$ python3 -q
>>> import numpy as np
>>> np.set_printoptions(precision=3, suppress=True, linewidth=120, sign=" ")
>>> E = np.array([[0, 0, 2], [1, 2, 2], [1, 2, 1]])
>>> E
array([[ 0,  0,  2],
       [ 1,  2,  2],
       [ 1,  2,  1]])
>>> np.round(np.trace(np.linalg.pinv(E) @ E), 3)
np.float64(2.0)
>>> np.unique(E.round(6), axis=0).shape
(3, 3)
>>> np.linalg.lstsq(E[:-1].T, E[-1])[2]
np.int32(2)
>>> np.allclose(E[:-1].T @ np.linalg.lstsq(E[:-1].T, E[-1])[0], E[-1])
True
>>> np.abs(np.diag(np.linalg.qr(E)[1])) > 1e-9
array([ True, False,  True])
>>> np.round(E @ np.linalg.pinv(E) @ E, 3) + 0
array([[ 0.,  0.,  2.],
       [ 1.,  2.,  2.],
       [ 1.,  2.,  1.]])
>>> left, sig, VT = np.linalg.svd(E)
>>> sig.round(3) + 0
array([ 4.028,  1.665,  0.   ])
>>> M2 = left[:, :2] @ np.diag(sig[:2]) @ VT[:2]
>>> M2.round(3) + 0
array([[ 0.,  0.,  2.],
       [ 1.,  2.,  2.],
       [ 1.,  2.,  1.]])
>>> np.round(np.linalg.norm(E - M2, 2), 3), round(sig[2], 3)
(np.float64(0.0), np.float64(0.0))
>>> P = np.triu(np.array([[1, 0, 1], [2, -2, 0], [-1, 1, -2]]), 1) + np.eye(3)
>>> M2 = P @ E @ np.linalg.inv(P)
>>> np.trace(M2), np.trace(E)
(np.float64(3.0), np.int64(3))
>>> np.round(np.poly(M2), 3) + 0
array([ 1., -3., -4.,  0.])
>>> np.linalg.matrix_rank(M2)
np.int64(2)
>>> round(np.linalg.det(M2), 3)
np.float64(0.0)
>>> M2
array([[ 1.,  2.,  2.],
       [ 1.,  2.,  1.],
       [ 1.,  2.,  0.]])
>>> np.argsort(-np.linalg.norm(M2, axis=0).round(6), kind="stable")[:3]
array([ 1,  2,  0])
>>> np.linalg.cond(M2) > 100
np.True_
>>> np.round(np.linalg.norm(M2, 2) / np.linalg.norm(M2), 3)
np.float64(0.958)
>>> np.linalg.matrix_rank(M2, rtol=0.1)
np.int64(2)
>>> np.linalg.norm(E, axis=0)
array([ 1.414,  2.828,  3.   ])
>>> round(np.linalg.norm(E, "nuc"), 3)
np.float64(5.694)
>>> round(np.linalg.norm(E[0] - E[2]), 3)
np.float64(2.449)
>>> round(float(np.linalg.norm(E) ** 2 / np.linalg.norm(E, 2) ** 2), 3)
1.171
>>> feats = np.load("a.npy")
>>> feats
array([[-0.972,  0.391,  0.823],
       [-1.177,  0.052,  0.919],
       [-0.903,  0.103,  0.629],
       [-0.888,  0.392,  1.326],
       [-0.599, -0.556,  0.505],
       [ 0.177,  2.175,  0.208],
       [-0.584,  2.151,  0.126],
       [ 0.055,  1.855,  0.303],
       [ 0.184,  2.44 , -0.43 ],
       [-0.198,  2.23 , -0.397],
       [ 1.693,  0.819, -1.559],
       [ 1.774,  0.675, -2.529],
       [ 2.382,  0.876, -2.173],
       [ 1.471,  0.892, -1.956],
       [ 1.967,  1.263, -2.196]])
>>> M2 = np.array([[-1, 0], [-1, 0], [3, 0]])
>>> np.linalg.matrix_rank(feats @ M2)
np.int64(1)
>>> np.linalg.matrix_rank(np.vstack([feats, M2.T]))
np.int64(3)
>>> np.einsum("ij->j", feats)
array([ 4.382, 15.758, -6.401])
>>> W = np.array([[-8, -2], [2, 1], [-8, 0]])
>>> c = np.array([4, -4])
>>> hid = np.maximum(feats @ W + c, 0)
>>> (hid > 0).astype(int)
array([[ 1,  0],
       [ 1,  0],
       [ 1,  0],
       [ 1,  0],
       [ 1,  0],
       [ 1,  0],
       [ 1,  0],
       [ 1,  0],
       [ 1,  0],
       [ 1,  0],
       [ 1,  0],
       [ 1,  0],
       [ 1,  0],
       [ 1,  0],
       [ 1,  0]])
>>> cent = np.array([[2, 1, 5], [5, 1, 4]])
>>> (hid @ cent).round(6).argmax(axis=1)
array([ 2,  2,  2,  2,  2,  2,  2,  2,  2,  2,  2,  2,  2,  2,  2])
>>> cen = feats - feats.mean(axis=0)
>>> left, sig, VT = np.linalg.svd(cen, full_matrices=False)
>>> np.abs(left[:, 0]).argmax()
np.int64(12)
>>> round(float((sig ** 2).sum() ** 2 / (sig ** 4).sum()), 3)
1.538
>>> np.linalg.matrix_rank(cen)
np.int64(3)
>>> sig ** 2 / (sig ** 2).sum()
array([ 0.78 ,  0.204,  0.016])
>>> np.searchsorted(np.cumsum(sig ** 2) / (sig ** 2).sum(), 0.9) + 1
np.int64(2)
>>> z = feats[:, 0] > np.median(feats[:, 0])
>>> r0 = feats[z].mean(axis=0) - feats[~z].mean(axis=0)
>>> ((feats - feats.mean(axis=0)) @ r0 > 0).astype(int)
array([ 0,  0,  0,  0,  0,  0,  0,  0,  1,  0,  1,  1,  1,  1,  1])
>>> np.argsort(-np.abs(r0).round(6), kind="stable")
array([ 2,  0,  1])
>>> cent = feats[[13, 1]].astype(float)
>>> for _ in range(3):
...     z = np.linalg.norm(feats[:, None] - cent, axis=-1).argmin(axis=1)
...     cent = np.array([feats[z == j].mean(axis=0) for j in range(2)])
... 
>>> z
array([ 1,  1,  1,  1,  1,  1,  1,  1,  1,  1,  0,  0,  0,  0,  0])
>>> np.bincount(z)
array([  5,  10])
>>> M = np.array([[-3, -3, -3], [-3, -6, -6], [-3, -6, -9]])
>>> M
array([[-3, -3, -3],
       [-3, -6, -6],
       [-3, -6, -9]])
>>> [round(float(np.linalg.det(M[:i, :i])), 2) + 0 for i in range(1, 4)]
[-3.0, 9.0, -27.0]
>>> J = np.load("test13.npy")
>>> J
array([[ 3,  0,  0,  0],
       [ 2,  3,  0,  0],
       [ 2,  2,  3,  0],
       [ 1,  1,  1,  2]])
>>> # triangular: eigenvalues sit on the diagonal
>>> M2 = np.array([[0, 3, 0], [2, 0, 1], [1, 1, 2], [2, 1, 2]])
>>> J @ M2
array([[ 0,  9,  0],
       [ 6,  6,  3],
       [ 7,  9,  8],
       [ 7,  6,  7]])
>>> np.vstack([J, M2.T]).shape
(7, 4)
>>> M2.T @ J.T
array([[ 0,  6,  7,  7],
       [ 9,  6,  9,  6],
       [ 0,  3,  8,  7]])
>>> M2 = J / np.linalg.norm(J, axis=1, keepdims=True)
>>> C2 = M2 @ M2.T
>>> np.linalg.norm(M2, axis=1)
array([ 1.,  1.,  1.,  1.])
>>> C2
array([[ 1.   ,  0.555,  0.485,  0.378],
       [ 0.555,  1.   ,  0.673,  0.524],
       [ 0.485,  0.673,  1.   ,  0.642],
       [ 0.378,  0.524,  0.642,  1.   ]])
>>> M2 = np.array([[0, -1, 5], [0, 3, -2], [-6, 2, -8], [-4, 9, 2]])
>>> A = M2.T @ M2
>>> A
array([[ 52, -48,  40],
       [-48,  95,  -9],
       [ 40,  -9,  97]])
>>> round(float(np.abs(np.linalg.eigvals(A)).max()), 3)
146.222
>>> (A + A.T) / 2
array([[ 52., -48.,  40.],
       [-48.,  95.,  -9.],
       [ 40.,  -9.,  97.]])
>>> np.sort(np.abs(np.linalg.eigvals(A)))
array([  10.503,   87.275,  146.222])
>>> A @ A
array([[ 6608, -7416,  6392],
       [-7416, 11410, -3648],
       [ 6392, -3648, 11090]])
>>> np.trace(A)
np.int64(244)
>>> rng = np.random.default_rng(36)
>>> z = rng.permutation(3)
>>> z
array([ 0,  1,  2])
>>> M2 = A[z][:, z]
>>> np.round(np.linalg.det(M2), 3), round(float(np.linalg.det(A[z])), 3)
(np.float64(134040.0), 134040.0)
>>> np.sort(np.abs(np.linalg.eigvals(M2)))
array([  10.503,   87.275,  146.222])
>>> M2
array([[ 52, -48,  40],
       [-48,  95,  -9],
       [ 40,  -9,  97]])
>>> np.diag(M2)
array([ 52,  95,  97])
>>> np.linalg.norm(A, axis=1).argmax()
np.int64(1)
>>> np.round(np.linalg.norm(A, 2), 3)
np.float64(146.222)
>>> x0 = np.array([-2, -3, -1])
>>> (A * x0).sum(axis=1)
array([   0, -180, -150])
>>> A @ (2 * x0)
array([   0, -360, -300])
>>> A @ np.ones(3)
array([  44.,   38.,  128.])
>>> (A @ x0).argmax()
np.int64(0)
>>> M2 = A + rng.integers(-2, 3, (3, 2)) @ rng.integers(-2, 3, (2, 3))
>>> M2
array([[ 52, -50,  40],
       [-48,  99,  -9],
       [ 44,  -7,  97]])
>>> M2 - A
array([[ 0, -2,  0],
       [ 0,  4,  0],
       [ 4,  2,  0]])
>>> np.abs(M2 - A).sum(axis=1)
array([ 2,  4,  6])
>>> np.linalg.matrix_rank(M2 - A, tol=1e-8)
np.int64(2)
>>> arr = np.loadtxt("arr.csv", delimiter=",")
>>> arr
array([[-5.04 , -4.825,  2.473],
       [-4.646, -3.489,  1.668],
       [-4.345, -3.997,  3.668],
       [-4.436, -1.319,  1.691],
       [-5.056, -1.293, -0.136],
       [-4.71 , -2.288, -1.835],
       [-3.017, -5.489,  1.505],
       [-4.023, -5.214,  0.874],
       [-4.398, -2.647,  1.186],
       [-4.494, -4.956,  1.162],
       [-5.087, -3.363,  0.361],
       [-5.927, -0.853, -0.035]])
>>> M2 = arr / np.sqrt((arr ** 2).mean(axis=1, keepdims=True))
>>> np.linalg.matrix_rank(M2) == np.linalg.matrix_rank(arr)
np.True_
>>> np.linalg.norm(M2, axis=1)
array([ 1.732,  1.732,  1.732,  1.732,  1.732,  1.732,  1.732,  1.732,  1.732,  1.732,  1.732,  1.732])
>>> np.linalg.matrix_rank(arr - arr.mean(axis=1, keepdims=True))
np.int64(2)
>>> M2[8]
array([-1.446, -0.87 ,  0.39 ])
>>> arr.sum(axis=1)
array([-7.392, -6.467, -4.674, -4.064, -6.485, -8.833, -7.001, -8.363, -5.859, -8.288, -8.089, -6.815])
>>> np.count_nonzero(arr)
np.int64(36)
>>> np.linalg.matrix_rank(arr)
np.int64(3)
>>> X = np.loadtxt("run13.csv", delimiter=",")
>>> X
array([[-2., -1.,  0.],
       [ 1.,  2.,  3.],
       [ 4.,  5.,  6.],
       [ 7.,  8.,  9.]])
>>> x0 = np.array([3, 1, 0])
>>> rhs = A @ x0
>>> rhs
array([108, -49, 111])
>>> np.round(np.linalg.solve(A, rhs + A[:, 1]), 3) + 0
array([ 3.,  2.,  0.])
>>> np.round(np.linalg.solve(A, rhs), 3) + 0
array([ 3.,  1.,  0.])
>>> X[1] @ X[2]
np.float64(32.0)
>>> round(np.linalg.norm(X[1] - X[2]), 3)
np.float64(5.196)
>>> round(float(np.linalg.norm(X[1], 1)), 3), round(float(np.linalg.norm(X[1], np.inf)), 3)
(6.0, 3.0)
>>> left, sig, VT = np.linalg.svd(X)
>>> V = VT[:(sig > 1e-8).sum()]
>>> x0 = X[2] + 2 * X[3] + rng.integers(2) * np.eye(3)[2]
>>> x0
array([ 18.,  21.,  24.])
>>> np.diag(V.T @ V)
array([ 0.833,  0.333,  0.833])
>>> np.allclose(V.T @ V @ x0, x0)
True
>>> np.linalg.matrix_rank(np.vstack([X, x0]))
np.int64(2)
>>> mat = np.loadtxt("m.csv", delimiter=",")
>>> mat
array([[ 0.987,  0.029, -0.02 , -0.154],
       [-0.071,  0.345, -0.895, -0.273],
       [-0.141,  0.027,  0.309, -0.94 ],
       [ 0.   , -0.938, -0.321, -0.133]])
>>> M2 = E / np.linalg.norm(E, axis=1, keepdims=True)
>>> C2 = M2 @ M2.T
>>> np.linalg.norm(M2, axis=1)
array([ 1.,  1.,  1.])
>>> C2[1]
array([ 0.667,  1.   ,  0.953])
>>> x0 = np.array([0, 2, 4, -4])
>>> 4 - np.linalg.matrix_rank(mat - np.eye(4), tol=1e-8)
np.int64(1)
>>> np.round(mat.T @ (mat @ x0), 3) + 0
array([ 0.,  2.,  4., -4.])
>>> round(float(np.linalg.det(mat)), 3)
-1.0
>>> z = rng.permutation(4)
>>> M2 = mat[:, z] * rng.choice([-1, 1], 4)
>>> M2
array([[ 0.029,  0.154,  0.02 , -0.987],
       [ 0.345,  0.273,  0.895,  0.071],
       [ 0.027,  0.94 , -0.309,  0.141],
       [-0.938,  0.133,  0.321, -0.   ]])
>>> left, _, VT = np.linalg.svd(mat.T @ M2)
>>> np.round(left @ VT, 3) + 0
array([[ 0.,  0.,  0., -1.],
       [ 1.,  0.,  0.,  0.],
       [ 0.,  0., -1.,  0.],
       [ 0., -1.,  0.,  0.]])
>>> z
array([ 1,  3,  2,  0])
>>> np.round(np.linalg.det(2 * J), 3), round(float(np.linalg.det(J)), 3)
(np.float64(864.0), 54.0)
>>> np.kron(np.eye(2, dtype=int), J)
array([[ 3,  0,  0,  0,  0,  0,  0,  0],
       [ 2,  3,  0,  0,  0,  0,  0,  0],
       [ 2,  2,  3,  0,  0,  0,  0,  0],
       [ 1,  1,  1,  2,  0,  0,  0,  0],
       [ 0,  0,  0,  0,  3,  0,  0,  0],
       [ 0,  0,  0,  0,  2,  3,  0,  0],
       [ 0,  0,  0,  0,  2,  2,  3,  0],
       [ 0,  0,  0,  0,  1,  1,  1,  2]])
>>> np.einsum("ij,ji->", J, J)
np.int64(31)
>>> round(float(np.linalg.eigvals(J).sum().real), 3)
11.0
>>> np.einsum("ii->", J)
np.int64(11)
>>> np.round(np.linalg.det(J[::-1]), 3)
np.float64(54.0)
>>> round(float(np.linalg.det(mat.T)), 3)
-1.0
>>> np.round(np.poly(mat), 3) + 0
array([ 1.   , -1.508,  0.   ,  1.508, -1.   ])
>>> np.linalg.eigvals(mat)
array([-1.   +0.j   ,  1.   +0.j   ,  0.754+0.657j,  0.754-0.657j])
>>> round(float(np.linalg.det(mat[::-1])), 3)
-1.0
>>> np.round(np.linalg.det(2 * mat), 3), np.round(np.linalg.det(mat), 3)
(np.float64(-16.0), np.float64(-1.0))
